>>> import numpy as np
>>> from numpy import linalg as LA
>>> np.set_printoptions(precision=2, suppress=True, linewidth=140)
>>> rnd = lambda a: np.round(a, 2) + 0
>>> W0 = np.array([[-1, 0, 1], [2, 3, 4], [5, 6, 7], [8, 9, 10]])
>>> left, sig, VT = LA.svd(W0)
>>> evecs = VT[:(sig > 1e-8).sum()]
>>> rng = np.random.default_rng(98)
>>> vec = W0[2] + 4 * W0[0] + rng.integers(2) * np.eye(3)[2]
>>> print(vec)
[ 1.  6. 11.]
>>> LA.matrix_rank(np.vstack([W0, vec]))
np.int64(2)
>>> print(rnd(np.trace(LA.pinv(W0) @ W0)))
2.0
>>> np.unique(W0.round(6), axis=0).shape
(4, 3)
>>> np.abs(np.diag(LA.qr(W0)[1])) > 1e-9
array([ True,  True, False])
>>> LA.lstsq(W0[:-1].T, W0[-1])[2]
np.int32(2)
>>> feats = np.loadtxt("sample4.csv", delimiter=",")
>>> rnd(feats)
array([[ 2.45,  1.23, -1.22],
       [ 2.38,  1.3 , -1.28],
       [ 2.25,  1.42, -1.39],
       [ 2.97,  0.27, -0.32],
       [-1.25, -1.97,  1.88],
       [-1.66,  1.84, -1.69],
       [-1.88, -1.68,  1.63],
       [ 0.09,  2.18, -2.06],
       [ 1.62, -1.86,  1.71],
       [-0.43,  2.17, -2.03],
       [ 2.48,  1.19, -1.18],
       [-0.12, -2.18,  2.06],
       [-1.53,  1.9 , -1.75],
       [ 1.08,  2.02, -1.93],
       [-2.98,  0.28, -0.19],
       [-0.99,  2.07, -1.93],
       [ 2.96, -0.37,  0.28],
       [ 1.61, -1.86,  1.72],
       [ 0.42,  2.16, -2.04]])
>>> d = LA.norm(feats[:, None] - feats[None], axis=-1)
>>> d[6].round(6).argsort(kind="stable")[:4]
array([ 6,  4, 11, 14])
>>> np.flatnonzero(d[6] < d.mean() / 2)
array([4, 6])
>>> d.mean(axis=1).argmax()
np.int64(6)
>>> print(d.shape)
(19, 19)
>>> np.argsort(-LA.norm(feats, axis=0).round(6), kind="stable")[:3]
array([0, 1, 2])
>>> LA.cond(feats) > 100
np.True_
>>> rnd(LA.norm(feats, 2) / LA.norm(feats))
np.float64(0.79)
>>> try:
...     LA.inv(feats)
... except LA.LinAlgError as e:
...     print("failed:", e)
... 
failed: Last 2 dimensions of the array must be square
>>> np.allclose(feats[:-1].T @ LA.lstsq(feats[:-1].T, feats[-1])[0], feats[-1])
True
>>> arr = np.array([[0.67, 0.33], [0.5, 0.5]])
>>> hat = np.triu(np.array([[1, 2], [2, 2]]), 1) + np.eye(2)
>>> A2 = hat @ arr @ LA.inv(hat)
>>> np.trace(A2), np.trace(arr)
(np.float64(1.17), np.float64(1.17))
>>> A2
array([[ 1.67, -2.01],
       [ 0.5 , -0.5 ]])
>>> rnd(np.poly(A2))
array([ 1.  , -1.17,  0.17])
